$ python3 -q
>>> import numpy as np
>>> np.set_printoptions(precision=1, suppress=True, linewidth=100, sign=" ")
>>> tidy = lambda a: np.round(a, 1) + 0
>>> mat = np.loadtxt("block13.csv", delimiter=",")
>>> print(mat)
[[ 3.3  3.   1.   0.  -3.  -2.   3.  -1.   0.  -2.   3. ]
 [ 1.   0.3  3.   3.  -1.  -3.   1.   1.  -1.  -2.   2. ]
 [-2.  -1.   1.3  1.  -2.  -2.   2.   0.   3.   1.   1. ]
 [ 3.   2.   3.   1.3 -1.  -1.  -1.   3.  -2.   2.   2. ]
 [ 0.  -2.   3.   1.   3.3 -1.  -1.  -3.   3.   2.   1. ]
 [ 3.  -3.   0.   3.   3.   2.3  0.   1.   0.   1.   3. ]
 [ 1.   3.  -3.  -1.  -3.   0.  -0.7  2.  -3.  -3.   2. ]
 [-3.  -1.  -2.  -2.   2.  -2.   0.   2.3 -1.  -2.   1. ]
 [-2.  -3.   2.  -3.   0.   0.   1.   3.   1.3  0.  -1. ]
 [ 1.  -1.   1.   1.   3.  -2.  -2.  -2.   1.  -2.7  2. ]
 [ 3.   3.   1.   0.  -3.  -2.   3.  -1.   0.  -2.   3.3]]
>>> vec = np.array([-1, 0, 1, 3, 1, -2, 1, 0, 1, -1, 0])
>>> y = mat @ vec
>>> beta, lr = np.zeros(11), 1 / np.linalg.norm(mat, 2) ** 2
>>> for i in range(30):
...     beta -= lr * mat.T @ (mat @ beta - y)
...     if i % 10 == 0: print(i, round(np.linalg.norm(mat @ beta - y), 1))
... 
0 16.0
10 4.3
20 2.2
>>> print(tidy(beta))
[-1.  -0.7  1.1  2.5  0.4 -2.1  0.6 -0.5  0.5 -0.7  0.5]
>>> print(tidy(np.linalg.cond(mat)))
183.3
>>> rng = np.random.default_rng(45)
>>> z = rng.permutation(11)
>>> print(z)
[  7   6   2  10   0   9   5   4   8   1   3]
>>> A2 = mat[z][:, z]
>>> print(A2)
[[ 2.3  0.  -2.   1.  -3.  -2.  -2.   2.  -1.  -1.  -2. ]
 [ 2.  -0.7 -3.   2.   1.  -3.   0.  -3.  -3.   3.  -1. ]
 [ 0.   2.   1.3  1.  -2.   1.  -2.  -2.   3.  -1.   1. ]
 [-1.   3.   1.   3.3  3.  -2.  -2.  -3.   0.   3.   0. ]
 [-1.   3.   1.   3.   3.3 -2.  -2.  -3.   0.   3.   0. ]
 [-2.  -2.   1.   2.   1.  -2.7 -2.   3.   1.  -1.   1. ]
 [ 1.   0.   0.   3.   3.   1.   2.3  3.   0.  -3.   3. ]
 [-3.  -1.   3.   1.   0.   2.  -1.   3.3  3.  -2.   1. ]
 [ 3.   1.   2.  -1.  -2.   0.   0.   0.   1.3 -3.  -3. ]
 [ 1.   1.   3.   2.   1.  -2.  -3.  -1.  -1.   0.3  3. ]
 [ 3.  -1.   3.   2.   3.   2.  -1.  -1.  -2.   2.   1.3]]
>>> print(np.diag(A2))
[ 2.3 -0.7  1.3  3.3  3.3 -2.7  2.3  3.3  1.3  0.3  1.3]
>>> print(np.trace(A2))
15.3
>>> print(np.allclose(A2, mat))
False
